% ipython --no-banner

In [1]: import numpy as np

In [2]: import numpy.linalg as la

In [3]: np.set_printoptions(suppress=True, linewidth=200)

In [4]: J = np.load("m.npy")

In [5]: J
Out[5]: 
array([[ 1.,  0.,  2., -7.],
       [ 3.,  5.,  2., -6.],
       [ 3.,  0.,  4., -8.],
       [ 0.,  0.,  0.,  1.]])

In [6]: round(la.norm(J[3], 1), 3), round(la.norm(J[3], np.inf), 3)
Out[6]: (np.float64(1.0), np.float64(1.0))

In [7]: round(la.norm(J, "nuc"), 3)
Out[7]: np.float64(20.071)

In [8]: rng = np.random.default_rng(468882)

In [9]: out = J + rng.integers(-2, 3, (4, 3)) @ rng.integers(-2, 3, (3, 4))

In [10]: out
Out[10]: 
array([[  1.,  -2.,   2.,  -3.],
       [  6.,   3.,   7.,  -9.],
       [  4.,   1.,   6., -11.],
       [  1.,   1.,   2.,  -2.]])

In [11]: out - J
Out[11]: 
array([[ 0., -2.,  0.,  4.],
       [ 3., -2.,  5., -3.],
       [ 1.,  1.,  2., -3.],
       [ 1.,  1.,  2., -3.]])

In [12]: la.matrix_rank(out - J, tol=1e-8)
Out[12]: np.int64(3)

In [13]: left, sig, Vh = la.svd(J)

In [14]: np.argmax(sig[:-1] / (sig[1:] + 1e-6)) + 1
Out[14]: np.int64(3)

In [15]: out = left[:, :3] @ np.diag(sig[:3]) @ Vh[:3]

In [16]: round(la.norm(J - out, 2), 3), round(sig[3], 3)
Out[16]: (np.float64(0.104), np.float64(0.104))

In [17]: np.round(np.abs(J - out).max(), 3)
Out[17]: np.float64(0.07)

In [18]: out.round(3)
Out[18]: 
array([[ 1.018, -0.007,  1.981, -7.003],
       [ 3.   ,  5.   ,  2.   , -6.   ],
       [ 2.992,  0.003,  4.008, -7.999],
       [ 0.067, -0.024, -0.07 ,  0.99 ]])

In [19]: round(la.norm(J - out) / la.norm(J), 3)
Out[19]: np.float64(0.007)

In [20]: la.matrix_rank(J, rtol=0.05)
Out[20]: np.int64(3)

In [21]: x = np.array([-2, 2, 2, 1])

In [22]: target = J @ x

In [23]: target
Out[23]: array([-5.,  2., -6.,  1.])

In [24]: np.round(la.solve(J, target), 3)
Out[24]: array([-2.,  2.,  2.,  1.])

In [25]: np.round(la.solve(J, 4 * target), 3)
Out[25]: array([-8.,  8.,  8.,  4.])

In [26]: np.round(la.solve(J.T, J[1]), 3) + 0
Out[26]: array([0., 1., 0., 0.])

In [27]: data = np.load("arr.npy")

In [28]: data
Out[28]: 
array([[ 1.045, -0.097, -1.857],
       [ 1.043,  0.115, -1.963],
       [ 0.263,  1.962, -5.846],
       [ 0.017,  0.932, -3.076],
       [-1.084,  1.953, -3.901]])

In [29]: x = np.array([0, -2, 2])

In [30]: target = data @ x

In [31]: np.round(la.pinv(data) @ data, 3) + 0
Out[31]: 
array([[1., 0., 0.],
       [0., 1., 0.],
       [0., 0., 1.]])

In [32]: target.round(3)
Out[32]: array([ -3.52 ,  -4.156, -15.616,  -8.016, -11.708])

In [33]: target = target + 0.3 * rng.normal(size=5)

In [34]: target.round(3)
Out[34]: array([ -3.255,  -4.479, -15.657,  -8.38 , -11.148])

In [35]: beta, *_ = la.lstsq(data, target)

In [36]: beta.round(3)
Out[36]: array([-0.625, -2.706,  1.742])

In [37]: np.round(data.T @ (target - data @ beta), 3) + 0
Out[37]: array([0., 0., 0.])

In [38]: r0, g = data[0], data[4]

In [39]: np.round(r0 @ r0, 3)
Out[39]: np.float64(4.55)

In [40]: round(float(r0 @ g), 3)
Out[40]: 5.922

In [41]: pr = (r0 @ g) / (r0 @ r0) * r0

In [42]: np.round(g - pr, 3)
Out[42]: array([-2.444,  2.079, -1.484])

In [43]: round(la.norm(r0 + g) ** 2 + la.norm(r0 - g) ** 2, 3)
Out[43]: np.float64(49.514)

In [44]: np.round(np.outer(r0, g), 3)
Out[44]: 
array([[-1.133,  2.041, -4.077],
       [ 0.105, -0.189,  0.378],
       [ 2.013, -3.627,  7.244]])

In [45]: round(float((g - pr) @ r0), 3)
Out[45]: -0.0

In [46]: np.round(np.abs(la.svd(data)[2][-1]), 3)
Out[46]: array([0.492, 0.823, 0.284])

In [47]: la.cond(data) > 100
Out[47]: np.False_

In [48]: np.round(la.norm(data, 2) / la.norm(data), 3)
Out[48]: np.float64(0.971)

In [49]: x = np.array([0, -5, -3])

In [50]: h = np.maximum(data @ x, 0)

In [51]: np.round(np.tanh(data @ x), 3)
Out[51]: array([1.   , 1.   , 1.   , 1.   , 0.959])

In [52]: data * (h > 1e-9)[:, None]
Out[52]: 
array([[ 1.045, -0.097, -1.857],
       [ 1.043,  0.115, -1.963],
       [ 0.263,  1.962, -5.846],
       [ 0.017,  0.932, -3.076],
       [-1.084,  1.953, -3.901]])

In [53]: np.round(data.T @ h, 3)
Out[53]: array([ 11.88 ,  23.228, -88.467])

In [54]: h.round(3)
Out[54]: array([6.056, 5.314, 7.728, 4.568, 1.938])

In [55]: E = np.load("run6.npy")

In [56]: E
Out[56]: 
array([[  2.385,  -1.325,  -0.371,   0.295,  -1.129,   0.686],
       [ -1.227,   1.516,   0.609,   0.315,   0.691,  -0.245],
       [ -0.691,   3.928,   1.323,   3.121,   3.448,  -0.747],
       [  0.865,  -1.425,  -0.502,  -0.658,  -1.14 ,   0.372],
       [ -0.721,   2.346,   0.832,   1.562,   1.772,  -0.388],
       [  3.872, -10.202,  -3.485,  -6.579,  -8.052,   1.953],
       [  0.432,   1.829,   0.576,   2.06 ,   1.785,  -0.239],
       [  0.092,  -2.211,  -0.746,  -1.977,  -1.992,   0.373],
       [  0.694,   0.406,   0.229,   0.647,   0.193,   0.112],
       [ -0.928,   0.267,   0.007,  -0.262,   0.463,  -0.339],
       [ -0.499,  -1.611,  -0.52 ,  -1.839,  -1.568,   0.206],
       [ -1.713,   1.956,   0.681,   0.56 ,   1.381,  -0.523],
       [ -0.897,   0.803,   0.217,   0.223,   0.722,  -0.299],
       [ -0.1  ,  -2.442,  -0.845,  -2.306,  -2.034,   0.273],
       [ -0.912,  -1.558,  -0.499,  -2.091,  -1.657,   0.168],
       [  0.186,   1.47 ,   0.567,   1.362,   0.984,  -0.043],
       [  2.226,  -4.947,  -1.745,  -2.813,  -3.677,   0.958],
       [  0.324,  -1.56 ,  -0.585,  -1.061,  -1.034,   0.177],
       [ -0.671,   1.605,   0.569,   0.981,   1.276,  -0.328],
       [  0.061,   0.734,   0.178,   0.813,   0.846,  -0.177],
       [  1.278,  -3.826,  -1.295,  -2.611,  -3.182,   0.774],
       [ -0.051,   0.95 ,   0.331,   0.792,   0.728,  -0.113],
       [ -0.825,   3.194,   1.072,   2.314,   2.81 ,  -0.695],
       [ -1.356,   4.598,   1.545,   3.265,   3.833,  -0.902],
       [  1.296,  -0.752,  -0.185,   0.02 ,  -0.701,   0.358],
       [ -2.698,   5.076,   1.72 ,   2.75 ,   4.018,  -1.163]])

In [57]: d = la.norm(E[:, None] - E[None], axis=-1)

In [58]: la.matrix_rank(d ** 2)
Out[58]: np.int64(8)

In [59]: d[:5, :5].round(3)
Out[59]: 
array([[0.   , 5.124, 8.421, 1.829, 5.979],
       [5.124, 0.   , 4.727, 4.352, 1.934],
       [8.421, 4.727, 0.   , 8.426, 2.848],
       [1.829, 4.352, 8.426, 0.   , 5.701],
       [5.979, 1.934, 2.848, 5.701, 0.   ]])

In [60]: d[4].round(6).argsort(kind="stable")[:4]
Out[60]: array([ 4, 18,  6, 11])

In [61]: d.mean(axis=1).argmax()
Out[61]: np.int64(5)
